$ python -q
>>> import numpy as np
>>> from numpy import linalg as LA
>>> np.set_printoptions(precision=2, suppress=True, linewidth=140, sign=" ")
>>> def rnd(a):
...     return np.round(a, 2) + 0
... 
>>> A = np.load("layer17.npy")
>>> A
array([[ 2,  2,  2],
       [ 0,  1,  0],
       [ 0,  0,  2]])
>>> t3 = np.stack([A, -2 * A, A[::-1]])
>>> rnd(LA.det(t3))
array([  4., -32.,  -4.])
>>> t3.sum(axis=0)
array([[-2, -2,  0],
       [ 0,  0,  0],
       [ 2,  2,  0]])
>>> vec = np.array([9, 3, 6])
>>> y = A @ vec
>>> y
array([ 36,   3,  12])
>>> rnd(LA.solve(A, y))
array([ 9.,  3.,  6.])
>>> rnd(LA.solve(A, y + A[:, 2]))
array([ 9.,  3.,  7.])
>>> rnd(LA.solve(A.T, A[1]))
array([ 0.,  1.,  0.])
>>> LA.matrix_power(A - np.diag(np.diag(A)), 3)
array([[ 0,  0,  0],
       [ 0,  0,  0],
       [ 0,  0,  0]])
>>> [int(LA.matrix_rank(LA.matrix_power(A, p))) for p in range(1, 4)]
[3, 3, 3]
>>> np.prod(np.diag(A)), rnd(LA.det(A))
(np.int64(4), np.float64(4.0))
>>> M2 = LA.inv(A)
>>> (np.abs(M2) > 1e-9).astype(int)
array([[ 1,  1,  1],
       [ 0,  1,  0],
       [ 0,  0,  1]])
>>> A - A[0]
array([[ 0,  0,  0],
       [-2, -1, -2],
       [-2, -2,  0]])
>>> np.diff(A, axis=0)
array([[-2, -1, -2],
       [ 0, -1,  2]])
>>> m1 = np.array([[-3, 0, 0], [0, -3, 0], [0, 0, -1]])
>>> proj = np.triu(np.array([[-1, 2, 2], [1, -2, 2], [1, 0, -2]]), 1) + np.eye(3)
>>> M2 = proj @ m1 @ LA.inv(proj)
>>> M2
array([[-3.,  0.,  4.],
       [ 0., -3.,  4.],
       [ 0.,  0., -1.]])
>>> proj @ m1 - m1 @ proj
array([[ 0.,  0.,  4.],
       [ 0.,  0.,  4.],
       [ 0.,  0.,  0.]])
>>> np.poly(M2)
array([  1.,   7.,  15.,   9.])
